% ipython --no-banner

In [1]: import numpy as np

In [2]: np.set_printoptions(precision=2, suppress=True, linewidth=140, sign=" ")

In [3]: rd = lambda a: np.round(a, 2) + 0

In [4]: X = np.array([[1, -1, -1, 1, -1, 1, 1, -1],
   ...:     [1, 1, 1, 1, 1, 1, 1, 1],
   ...:     [1, -1, -1, 1, 1, -1, -1, 1],
   ...:     [1, 1, -1, -1, 1, 1, -1, -1]])

In [5]: def softmax(z):
   ...:     e = np.exp(z - z.max(axis=-1, keepdims=True))
   ...:     return e / e.sum(axis=-1, keepdims=True)
   ...: 

In [6]: rd(softmax(X).sum(axis=1))
Out[6]: array([ 1.,  1.,  1.,  1.])

In [7]: rd(softmax(10 * X[2]))
Out[7]: array([ 0.25,  0.  ,  0.  ,  0.25,  0.25,  0.  ,  0.  ,  0.25])

In [8]: att = X @ X.T / np.sqrt(8)

In [9]: rd(softmax(att)[2] @ X)
Out[9]: array([ 1. , -0.8, -0.9,  0.9,  0.9, -0.7, -0.8,  0.8])

In [10]: rd(softmax(att))
Out[10]: 
array([[ 0.85,  0.05,  0.05,  0.05],
       [ 0.05,  0.85,  0.05,  0.05],
       [ 0.05,  0.05,  0.85,  0.05],
       [ 0.05,  0.05,  0.05,  0.85]])

In [11]: rd(softmax(att + np.triu(np.full(att.shape, -np.inf), 1)))
Out[11]: 
array([[ 1.  ,  0.  ,  0.  ,  0.  ],
       [ 0.06,  0.94,  0.  ,  0.  ],
       [ 0.05,  0.05,  0.89,  0.  ],
       [ 0.05,  0.05,  0.05,  0.85]])

In [12]: softmax(att).round(6).argmax(axis=1)
Out[12]: array([ 0,  1,  2,  3])

In [13]: U, s = np.linalg.svd(X)
---------------------------------------------------------------------------
ValueError                                Traceback (most recent call last)
Cell In[13], line 1
----> 1 U, s = np.linalg.svd(X)

ValueError: too many values to unpack (expected 2)

In [14]: U, s, Vh = np.linalg.svd(X, full_matrices=False)

In [15]: rd(Vh @ Vh.T)
Out[15]: 
array([[ 1.,  0.,  0.,  0.],
       [ 0.,  1.,  0.,  0.],
       [ 0.,  0.,  1.,  0.],
       [ 0.,  0.,  0.,  1.]])

In [16]: np.allclose(U * s @ Vh, X)
Out[16]: True

In [17]: rd(s)
Out[17]: array([ 2.83,  2.83,  2.83,  2.83])

In [18]: rd(U.T @ X @ Vh.T)
Out[18]: 
array([[ 2.83,  0.  ,  0.  ,  0.  ],
       [ 0.  ,  2.83,  0.  ,  0.  ],
       [ 0.  ,  0.  ,  2.83,  0.  ],
       [ 0.  ,  0.  ,  0.  ,  2.83]])

In [19]: rd(np.sqrt((s ** 2).sum())), rd(np.linalg.norm(X))
Out[19]: (np.float64(5.66), np.float64(5.66))

In [20]: rd(U.T @ U)
Out[20]: 
array([[ 1.,  0.,  0.,  0.],
       [ 0.,  1.,  0.,  0.],
       [ 0.,  0.,  1.,  0.],
       [ 0.,  0.,  0.,  1.]])
